>>> import numpy as np
>>> import numpy.linalg as la
>>> np.set_printoptions(precision=1, suppress=True, linewidth=200)
>>> F = np.load("a.npy")
>>> print(F)
[[ 1  0  2]
 [ 6  5  7]
 [ 6  5  7]
 [ 3  2  4]
 [-1 -2  0]
 [ 3  2  4]]
>>> print(la.cond(F) > 100)
True
>>> print(np.argsort(-la.norm(F, axis=0).round(6), kind="stable")[:3])
[2 0 1]
>>> X = np.loadtxt("dump.csv", delimiter=",")
>>> print(X.round(1) + 0)
[[-4.3 -4.4 -3.  -3.3 -3.2 -1.8 -2.2 -4.3]
 [-1.  -3.6 -2.   0.8 -0.9 -2.1  0.9 -3.7]
 [ 3.5  7.2  5.7  3.1  5.4  3.9  1.8  3.5]
 [-1.8  4.   3.6 -3.7 -0.8  1.9 -2.4  1.3]
 [-2.   2.3  2.3 -3.3 -1.2  1.  -2.1  0.2]
 [-5.5 -0.8  0.  -7.  -5.  -0.6 -4.5 -1.9]
 [-0.9 -2.5 -1.5  0.9  0.1 -1.   0.6 -3. ]
 [-3.7  0.4  1.2 -5.4 -4.  -0.6 -3.2 -1.1]
 [ 7.   9.8  8.8  5.4  5.7  2.9  4.4  5.2]
 [ 3.2  7.2  5.8  2.5  4.9  3.8  1.4  3.4]
 [-3.4 -5.7 -4.6 -0.3 -0.4 -1.1 -0.8 -5.1]
 [-0.6  1.5  0.6  0.9  3.5  2.8 -0.4 -0.3]
 [-0.1  1.6  1.5  0.4  1.6  1.3  0.  -0.3]
 [ 4.2  8.3  7.   3.   4.9  3.6  2.1  4.2]
 [-6.9 -6.9 -5.7 -4.7 -3.5 -1.4 -3.9 -5.9]]
>>> print([round(float(x), 1) for x in la.svd(X, compute_uv=False)[:3]])
[36.6, 15.5, 7.1]
>>> Uu, sv, Vh = la.svd(X)
>>> vecs = Vh[:(sv > 1e-8).sum()]
>>> rng = np.random.default_rng(39114)
>>> x0 = X[14] + -2 * X[12] + rng.integers(2) * np.eye(8)[2]
>>> print(x0)
[ -6.7 -10.1  -8.6  -5.5  -6.7  -4.   -4.   -5.4]
>>> print(la.matrix_rank(np.vstack([X, x0])))
4
>>> print(np.allclose(vecs.T @ vecs @ x0, x0))
True
>>> print(round(la.norm(x0 - vecs.T @ vecs @ x0), 1))
0.0
>>> print(np.round(vecs.T @ vecs, 1) + 0)
[[ 0.4  0.1  0.   0.3  0.  -0.1  0.2  0.3]
 [ 0.1  0.5  0.4 -0.1  0.1  0.2  0.   0.1]
 [ 0.   0.4  0.6 -0.1 -0.1 -0.1  0.1 -0.2]
 [ 0.3 -0.1 -0.1  0.4  0.3  0.   0.3 -0.1]
 [ 0.   0.1 -0.1  0.3  0.6  0.4  0.  -0.1]
 [-0.1  0.2 -0.1  0.   0.4  0.4 -0.2  0.1]
 [ 0.2  0.   0.1  0.3  0.  -0.2  0.3 -0.1]
 [ 0.3  0.1 -0.2 -0.1 -0.1  0.1 -0.1  0.8]]
>>> print(np.diag(vecs.T @ vecs))
[0.4 0.5 0.6 0.4 0.6 0.4 0.3 0.8]
>>> x0 = np.array([3, 2, 3, -3, -1, -1, -2, -3])
>>> a = np.maximum(X @ x0, 0)
>>> print(X.T @ a)
[ -41.   592.1  551.  -242.6   38.4  232.5 -138.1  194.1]
>>> print(a)
[ 1.2  0.   9.6 24.2 19.  23.3  0.  23.6 17.6 11.9  0.   0.   4.  16.1  0. ]
>>> print(np.maximum(X @ (3 * x0), 0))
[ 3.6  0.  28.7 72.5 57.  69.9  0.  70.9 52.8 35.6  0.   0.  12.  48.3  0. ]
>>> print(np.tanh(X @ x0))
[ 0.8 -1.   1.   1.   1.   1.  -1.   1.   1.   1.  -1.  -1.   1.   1.  -1. ]
>>> print(np.round(X * (a > 1e-9)[:, None], 1) + 0)
[[-4.3 -4.4 -3.  -3.3 -3.2 -1.8 -2.2 -4.3]
 [ 0.   0.   0.   0.   0.   0.   0.   0. ]
 [ 3.5  7.2  5.7  3.1  5.4  3.9  1.8  3.5]
 [-1.8  4.   3.6 -3.7 -0.8  1.9 -2.4  1.3]
 [-2.   2.3  2.3 -3.3 -1.2  1.  -2.1  0.2]
 [-5.5 -0.8  0.  -7.  -5.  -0.6 -4.5 -1.9]
 [ 0.   0.   0.   0.   0.   0.   0.   0. ]
 [-3.7  0.4  1.2 -5.4 -4.  -0.6 -3.2 -1.1]
 [ 7.   9.8  8.8  5.4  5.7  2.9  4.4  5.2]
 [ 3.2  7.2  5.8  2.5  4.9  3.8  1.4  3.4]
 [ 0.   0.   0.   0.   0.   0.   0.   0. ]
 [ 0.   0.   0.   0.   0.   0.   0.   0. ]
 [-0.1  1.6  1.5  0.4  1.6  1.3  0.  -0.3]
 [ 4.2  8.3  7.   3.   4.9  3.6  2.1  4.2]
 [ 0.   0.   0.   0.   0.   0.   0.   0. ]]
>>> print(np.flatnonzero(a > 1e-9))
[ 0  2  3  4  5  7  8  9 12 13]
>>> def softmax(z):
...     e = np.exp(z - z.max(axis=-1, keepdims=True))
...     return e / e.sum(axis=-1, keepdims=True)
... 
>>> print(np.round(softmax(X[8] + -2), 1) + 0)
[0.  0.7 0.3 0.  0.  0.  0.  0. ]
>>> print(softmax(X).sum(axis=1))
[1. 1. 1. 1. 1. 1. 1. 1. 1. 1. 1. 1. 1. 1. 1.]
>>> att = X @ X.T / np.sqrt(8)
>>> print(softmax(att).round(6).argmax(axis=1))
[14 14  8  3  5  5 14  5  8  8 14  8  8  8 14]
>>> m1 = np.array([[-0.3, -0.6, 1.6, 0.1, 0.1, 0.6, -0.8, -1.0],
...     [-1.4, -0.6, 2.9, -0.3, 0.7, -2.0, 1.7, 2.3],
...     [0.8, -0.6, -1.1, -1.4, -0.5, 1.2, -1.6, -0.2],
...     [-0.6, 0.6, 0.9, -0.2, 1.6, 0.6, 1.1, 1.3],
...     [1.2, -1.8, -1.1, -0.1, -0.2, 0.1, -0.9, -0.4],
...     [1.2, -2.0, -2.1, 1.4, -2.3, -0.3, -1.1, 0.7]])
>>> m1[0] = m1[4] + 0.3 * rng.normal(size=8)
>>> print(m1.round(1) + 0)
[[ 1.  -1.6 -1.3  0.  -0.1 -0.2 -1.1 -0.5]
 [-1.4 -0.6  2.9 -0.3  0.7 -2.   1.7  2.3]
 [ 0.8 -0.6 -1.1 -1.4 -0.5  1.2 -1.6 -0.2]
 [-0.6  0.6  0.9 -0.2  1.6  0.6  1.1  1.3]
 [ 1.2 -1.8 -1.1 -0.1 -0.2  0.1 -0.9 -0.4]
 [ 1.2 -2.  -2.1  1.4 -2.3 -0.3 -1.1  0.7]]
>>> u, r1 = m1[1], m1[3]
>>> print(round(float(u @ u), 1))
23.5
>>> p = (u @ r1) / (u @ u) * u
>>> print(p)
[-0.5 -0.2  1.  -0.1  0.2 -0.7  0.6  0.8]
>>> print(r1 - p)
[-0.1  0.8 -0.1 -0.1  1.4  1.3  0.5  0.5]
>>> print(round((r1 - p) @ u, 1))
0.0
>>> blk = np.stack([m1, 5 * m1, m1[::-1]])
>>> print((blk @ m1.T).shape)
(3, 6, 6)
>>> print(np.einsum("bij,cij->bc", blk, blk))
[[  71.9  359.6   -3.6]
 [ 359.6 1797.8  -18.2]
 [  -3.6  -18.2   71.9]]
>>> print(blk.shape)
(3, 6, 8)
>>> K = np.array([[-0.6, 2.9, -0.1, 1.3, 0.8, 0.1],
...     [2.9, -0.3, -0.1, -0.9, -2.3, -0.6],
...     [-0.1, -0.1, 0.6, -1.0, 1.0, 0.8],
...     [1.3, -0.9, -1.0, -1.4, 1.0, -0.1],
...     [0.8, -2.3, 1.0, 1.0, -1.0, -1.1],
...     [0.1, -0.6, 0.8, -0.1, -1.1, 4.7]])
>>> # symmetric, so the eigenvalues are real
>>> u, r1 = K[3], K[2]
>>> print(round(float(u @ u), 1))
6.5
>>> p = (u @ r1) / (u @ u) * u
>>> print(np.round(np.outer(u, r1), 1) + 0)
[[-0.1 -0.1  0.8 -1.3  1.3  1. ]
 [ 0.1  0.1 -0.5  0.9 -0.9 -0.7]
 [ 0.1  0.1 -0.6  1.  -1.  -0.8]
 [ 0.1  0.1 -0.8  1.4 -1.4 -1.1]
 [-0.1 -0.1  0.6 -1.   1.   0.8]
 [ 0.   0.  -0.1  0.1 -0.1 -0.1]]
>>> print(la.matrix_rank(np.outer(u, r1)))
1
>>> print(round(float((r1 - p) @ u), 1))
0.0
>>> A = np.loadtxt("layer18.csv", delimiter=",")
>>> print(A)
[[-2. -3.  0.  0.]
 [ 3. -3.  0.  0.]
 [ 0.  0. -2. -3.]
 [ 0.  0.  3. -3.]]
>>> la.determinant(A)
Traceback (most recent call last):
  File "<python-input-56>", line 1, in <module>
    la.determinant(A)
    ^^^^^^^^^^^^^^
AttributeError: module 'numpy.linalg' has no attribute 'determinant'
>>> print(round(float(np.abs(la.eigvals(A)).max()), 1))
3.9
>>> print(np.allclose(A @ A.T, A.T @ A))
False
>>> print(la.matrix_power(A, 4))
[[-200.  -75.    0.    0.]
 [  75. -225.    0.    0.]
 [   0.    0. -200.  -75.]
 [   0.    0.   75. -225.]]
>>> print(np.flatnonzero(la.matrix_power((A != 0) + (A.T != 0) + np.eye(4), 4)[3]))
[2 3]
>>> print((A != 0).astype(int))
[[1 1 0 0]
 [1 1 0 0]
 [0 0 1 1]
 [0 0 1 1]]
>>> print(A @ A)
[[ -5.  15.   0.   0.]
 [-15.   0.   0.   0.]
 [  0.   0.  -5.  15.]
 [  0.   0. -15.   0.]]
>>> B = A / la.norm(A, axis=1, keepdims=True)
>>> G = B @ B.T
>>> print((G - 2 * np.eye(4)).round(6).argmax(axis=1))
[1 0 3 2]
>>> print(np.argwhere(np.triu(np.abs(G) > 0.95, 1)))
[]
>>> print(la.norm(B, axis=1))
[1. 1. 1. 1.]
>>> x0 = np.array([3, 4, 4, -3])
>>> rhs = A @ x0
>>> c, lr = np.zeros(4), 1 / la.norm(A, 2) ** 2
>>> for i in range(40):
...     c -= lr * A.T @ (A @ c - rhs)
...     if i % 10 == 0: print(i, round(la.norm(A @ c - rhs), 1))
... 
0 6.9
10 0.0
20 0.0
30 0.0
>>> print(c)
[ 3.  4.  4. -3.]
>>> print(np.round(la.cond(A), 1))
1.3
>>> J = np.array([[-1, 2, 2],
...     [2, 2, 0],
...     [3, 1, 1],
...     [2, 1, 2],
...     [0, -3, -2],
...     [-1, 0, 0],
...     [1, 1, 0]])
>>> J[2] = J[1]
>>> print(J)
[[-1  2  2]
 [ 2  2  0]
 [ 2  2  0]
 [ 2  1  2]
 [ 0 -3 -2]
 [-1  0  0]
 [ 1  1  0]]
>>> proj = J @ la.solve(J.T @ J, J.T)
>>> print(proj.round(1) + 0)
[[ 0.5 -0.1 -0.1  0.  -0.5  0.1  0. ]
 [-0.1  0.4  0.4  0.  -0.1 -0.1  0.2]
 [-0.1  0.4  0.4  0.  -0.1 -0.1  0.2]
 [ 0.   0.   0.   0.9  0.  -0.2  0. ]
 [-0.5 -0.1 -0.1  0.   0.5 -0.1 -0.1]
 [ 0.1 -0.1 -0.1 -0.2 -0.1  0.1  0. ]
 [ 0.   0.2  0.2  0.  -0.1  0.   0.1]]
>>> print(np.trace(proj))
3.0
>>> print(np.round((np.eye(7) - proj) @ J, 1) + 0)
[[0. 0. 0.]
 [0. 0. 0.]
 [0. 0. 0.]
 [0. 0. 0.]
 [0. 0. 0.]
 [0. 0. 0.]
 [0. 0. 0.]]
